$ python -q
>>> import numpy as np
>>> np.set_printoptions(precision=2, suppress=True, linewidth=120, floatmode="fixed")
>>> cent = np.array([[5, -5, -6, -2, 0, 1, 7]])
>>> rng = np.random.default_rng(7825)
>>> M = rng.normal(size=(40, 1)) @ cent + np.array([4, 6, 6, 4, 4, 6, 3])
>>> M
array([[  6.02,   3.98,   3.57,   3.19,   4.00,   6.40,   5.83],
       [ 10.18,  -0.18,  -1.42,   1.53,   4.00,   7.24,  11.65],
       [ -3.89,  13.89,  15.47,   7.16,   4.00,   4.42,  -8.04],
       [  1.20,   8.80,   9.36,   5.12,   4.00,   5.44,  -0.92],
       [  3.78,   6.22,   6.26,   4.09,   4.00,   5.96,   2.69],
       [  4.06,   5.94,   5.92,   3.97,   4.00,   6.01,   3.09],
       [  1.05,   8.95,   9.54,   5.18,   4.00,   5.41,  -1.12],
       [  0.06,   9.94,  10.72,   5.57,   4.00,   5.21,  -2.51],
       [ -3.14,  13.14,  14.57,   6.86,   4.00,   4.57,  -7.00],
       [ 14.36,  -4.36,  -6.43,  -0.14,   4.00,   8.07,  17.50],
       [  6.40,   3.60,   3.13,   3.04,   4.00,   6.48,   6.35],
       [ -0.12,  10.12,  10.94,   5.65,   4.00,   5.18,  -2.76],
       [  0.66,   9.34,  10.01,   5.34,   4.00,   5.33,  -1.68],
       [  2.20,   7.80,   8.16,   4.72,   4.00,   5.64,   0.48],
       [ -0.51,  10.51,  11.42,   5.81,   4.00,   5.10,  -3.32],
       [  2.33,   7.67,   8.00,   4.67,   4.00,   5.67,   0.66],
       [  4.27,   5.73,   5.68,   3.89,   4.00,   6.05,   3.38],
       [  3.51,   6.49,   6.59,   4.20,   4.00,   5.90,   2.31],
       [ -5.78,  15.78,  17.73,   7.91,   4.00,   4.04, -10.69],
       [  0.69,   9.31,   9.98,   5.33,   4.00,   5.34,  -1.64],
       [  6.29,   3.71,   3.26,   3.09,   4.00,   6.46,   6.20],
       [ -3.18,  13.18,  14.61,   6.87,   4.00,   4.56,  -7.05],
       [  0.97,   9.03,   9.64,   5.21,   4.00,   5.39,  -1.24],
       [ -4.21,  14.21,  15.86,   7.29,   4.00,   4.36,  -8.50],
       [  6.33,   3.67,   3.20,   3.07,   4.00,   6.47,   6.27],
       [ -3.12,  13.12,  14.54,   6.85,   4.00,   4.58,  -6.96],
       [ -6.43,  16.43,  18.51,   8.17,   4.00,   3.91, -11.60],
       [  4.70,   5.30,   5.16,   3.72,   4.00,   6.14,   3.98],
       [  6.63,   3.37,   2.84,   2.95,   4.00,   6.53,   6.68],
       [ -2.35,  12.35,  13.62,   6.54,   4.00,   4.73,  -5.89],
       [  0.53,   9.47,  10.16,   5.39,   4.00,   5.31,  -1.85],
       [  8.02,   1.98,   1.17,   2.39,   4.00,   6.80,   8.63],
       [  3.00,   7.00,   7.20,   4.40,   4.00,   5.80,   1.60],
       [ -3.14,  13.14,  14.57,   6.86,   4.00,   4.57,  -6.99],
       [  3.55,   6.45,   6.54,   4.18,   4.00,   5.91,   2.37],
       [ 11.86,  -1.86,  -3.43,   0.86,   4.00,   7.57,  14.00],
       [ 16.06,  -6.06,  -8.47,  -0.82,   4.00,   8.41,  19.88],
       [  4.73,   5.27,   5.13,   3.71,   4.00,   6.15,   4.02],
       [ 13.08,  -3.08,  -4.90,   0.37,   4.00,   7.82,  15.71],
       [  0.08,   9.92,  10.71,   5.57,   4.00,   5.22,  -2.49]])
>>> out = M / np.linalg.norm(M, axis=1, keepdims=True)
>>> C2 = out @ out.T
>>> (C2 - 2 * np.eye(40)).round(6).argmax(axis=1)
array([20, 35, 23,  6, 34, 16, 22, 39, 33, 38, 24,  7, 19, 15, 11, 13,  5, 34, 26, 12, 24,  8,  6,  2, 20,  8, 18, 37,
       10, 25, 12, 28, 17,  8, 17, 38,  9, 27,  9,  7])
>>> round(float(np.degrees(np.arccos(np.clip(C2[21, 9], -1, 1)))), 2)
117.1
